In [1]: import numpy as np

In [2]: np.set_printoptions(precision=3, suppress=True, linewidth=160, sign=" ")

In [3]: F = np.array([[-3, -3, -3, -3],
   ...:     [-3, -6, -6, -6],
   ...:     [-3, -6, -9, -9],
   ...:     [-3, -6, -9, -12]])

In [4]: M2 = F / np.sqrt((F ** 2).mean(axis=1, keepdims=True))

In [5]: np.linalg.matrix_rank(M2) == np.linalg.matrix_rank(F)
Out[5]: np.True_

In [6]: evals, V = np.linalg.eig(F)

In [7]: evals
Out[7]: array([-24.873,  -3.   ,  -1.278,  -0.849])

In [8]: round(float(np.prod(evals)), 3)
Out[8]: 81.0

In [9]: np.round(F @ V[:, 0] - evals[0] * V[:, 0], 3) + 0
Out[9]: array([ 0.,  0.,  0.,  0.])

In [10]: np.sort(np.linalg.eigvals(F @ F))
Out[10]: array([   0.721,    1.633,    9.   ,  618.645])

In [11]: M = np.loadtxt("block17.csv", delimiter=",")

In [12]: M
Out[12]: 
array([[ 1.,  0.,  0.,  0.],
       [ 0.,  0.,  0.,  1.],
       [ 0.,  0.,  1.,  0.],
       [ 0.,  1.,  0.,  0.]])

In [13]: rng = np.random.default_rng(99)

In [14]: z = rng.permutation(4)

In [15]: z
Out[15]: array([ 0,  2,  3,  1])

In [16]: M2 = M[z][:, z]

In [17]: np.allclose(M2, M)
Out[17]: False

In [18]: np.sort(np.abs(np.linalg.eigvals(M2)))
Out[18]: array([ 1.,  1.,  1.,  1.])

In [19]: vec = np.array([1, 1, -2, -2])

In [20]: M * vec
Out[20]: 
array([[ 1.,  0., -0., -0.],
       [ 0.,  0., -0., -2.],
       [ 0.,  0., -2., -0.],
       [ 0.,  1., -0., -0.]])

In [21]: np.linalg.norm(M @ vec) <= np.linalg.norm(M, 2) * np.linalg.norm(vec) + 1e-9
Out[21]: np.True_

In [22]: M @ np.ones(4)
Out[22]: array([ 1.,  1.,  1.,  1.])

In [23]: feats = np.loadtxt("x.csv", delimiter=",")

In [24]: print(feats)
[[ 5. -1. -2. -1.]
 [-1.  5.  2.  1.]
 [-2.  2.  8.  2.]
 [-1.  1.  2.  5.]]

In [25]: th = np.radians(30)

In [26]: R = np.eye(4)

In [27]: R[1, 1] = R[2, 2] = np.cos(th)

In [28]: R[1, 2], R[2, 1] = -np.sin(th), np.sin(th)

In [29]: R
Out[29]: 
array([[ 1.   ,  0.   ,  0.   ,  0.   ],
       [ 0.   ,  0.866, -0.5  ,  0.   ],
       [ 0.   ,  0.5  ,  0.866,  0.   ],
       [ 0.   ,  0.   ,  0.   ,  1.   ]])

In [30]: M2 = feats @ R.T

In [31]: np.allclose(feats @ feats.T, M2 @ M2.T)
Out[31]: True

In [32]: print(round(np.linalg.det(R), 3), round(np.trace(R), 3))
1.0 3.732

In [33]: M2
Out[33]: 
array([[ 5.   ,  0.134, -2.232, -1.   ],
       [-1.   ,  3.33 ,  4.232,  1.   ],
       [-2.   , -2.268,  7.928,  2.   ],
       [-1.   , -0.134,  2.232,  5.   ]])

In [34]: np.allclose(np.linalg.norm(feats, axis=1), np.linalg.norm(M2, axis=1))
Out[34]: True
